>>> import numpy as np
>>> np.set_printoptions(precision=2, suppress=True, linewidth=140, sign=" ")
>>> mat = np.load("arr.npy")
>>> mat
array([[  5,   6,   7,   8,   9,  10,  11,  12,  13,  14],
       [ 15,  16,  17,  18,  19,  20,  21,  22,  23,  24],
       [ 25,  26,  27,  28,  29,  30,  31,  32,  33,  34],
       [ 35,  36,  37,  38,  39,  40,  41,  42,  43,  44],
       [ 45,  46,  47,  48,  49,  50,  51,  52,  53,  54],
       [ 55,  56,  57,  58,  59,  60,  61,  62,  63,  64],
       [ 65,  66,  67,  68,  69,  70,  71,  72,  73,  74],
       [ 75,  76,  77,  78,  79,  80,  81,  82,  83,  84]])
>>> # rows and columns are dependent
>>> U, sig, Vt = np.linalg.svd(mat)
>>> np.argmax(sig[:-1] / (sig[1:] + 1e-6)) + 1
np.int64(2)
>>> other = U[:, :2] @ np.diag(sig[:2]) @ Vt[:2]
>>> round(np.abs(mat - other).max(), 2)
np.float64(0.0)
>>> round(np.linalg.norm(mat - other) / np.linalg.norm(mat), 2)
np.float64(0.0)
>>> round(float(np.linalg.norm(mat - other, 2)), 2), round(sig[2], 2)
(0.0, np.float64(0.0))
>>> np.linalg.matrix_rank(mat, rtol=0.05)
np.int64(1)
>>> np.linalg.matrix_rank(other)
np.int64(2)
>>> other = np.array([[-1.4, -0.2],
...     [0.7, 0.7],
...     [-0.7, 0.6],
...     [0.7, 1.3],
...     [0.9, 0.5],
...     [-0.6, -0.6],
...     [1.3, -0.7],
...     [-0.3, 0.0]])
>>> W2 = np.array([[0.8, 1.2, 0.6, -0.6, -0.2, 0.1, 0.5, -1.8, -1.8, -0.9, 0.0],
...     [0.9, -1.8, -0.5, 1.4, 0.4, -0.2, -0.7, 1.2, 1.2, -1.2, 0.4]])
>>> K = other @ W2
>>> K
array([[-1.3 , -1.32, -0.74,  0.56,  0.2 , -0.1 , -0.56,  2.28,  2.28,  1.5 , -0.08],
       [ 1.19, -0.42,  0.07,  0.56,  0.14, -0.07, -0.14, -0.42, -0.42, -1.47,  0.28],
       [-0.02, -1.92, -0.72,  1.26,  0.38, -0.19, -0.77,  1.98,  1.98, -0.09,  0.24],
       [ 1.73, -1.5 , -0.23,  1.4 ,  0.38, -0.19, -0.56,  0.3 ,  0.3 , -2.19,  0.52],
       [ 1.17,  0.18,  0.29,  0.16,  0.02, -0.01,  0.1 , -1.02, -1.02, -1.41,  0.2 ],
       [-1.02,  0.36, -0.06, -0.48, -0.12,  0.06,  0.12,  0.36,  0.36,  1.26, -0.24],
       [ 0.41,  2.82,  1.13, -1.76, -0.54,  0.27,  1.14, -3.18, -3.18, -0.33, -0.28],
       [-0.24, -0.36, -0.18,  0.18,  0.06, -0.03, -0.15,  0.54,  0.54,  0.27,  0.  ]])
>>> other = K / np.linalg.norm(K, axis=1, keepdims=True)
>>> G = other @ other.T
>>> G
array([[ 1.  , -0.54,  0.83, -0.06, -0.88,  0.54, -0.89,  0.99],
       [-0.54,  1.  ,  0.02,  0.87,  0.87, -1.  ,  0.1 , -0.42],
       [ 0.83,  0.02,  1.  ,  0.5 , -0.48, -0.02, -0.99,  0.9 ],
       [-0.06,  0.87,  0.5 ,  1.  ,  0.52, -0.87, -0.4 ,  0.08],
       [-0.88,  0.87, -0.48,  0.52,  1.  , -0.87,  0.58, -0.81],
       [ 0.54, -1.  , -0.02, -0.87, -0.87,  1.  , -0.1 ,  0.42],
       [-0.89,  0.1 , -0.99, -0.4 ,  0.58, -0.1 ,  1.  , -0.94],
       [ 0.99, -0.42,  0.9 ,  0.08, -0.81,  0.42, -0.94,  1.  ]])
>>> (G - 2 * np.eye(8)).round(6).argmax(axis=1)
array([ 7,  3,  7,  1,  1,  0,  4,  0])
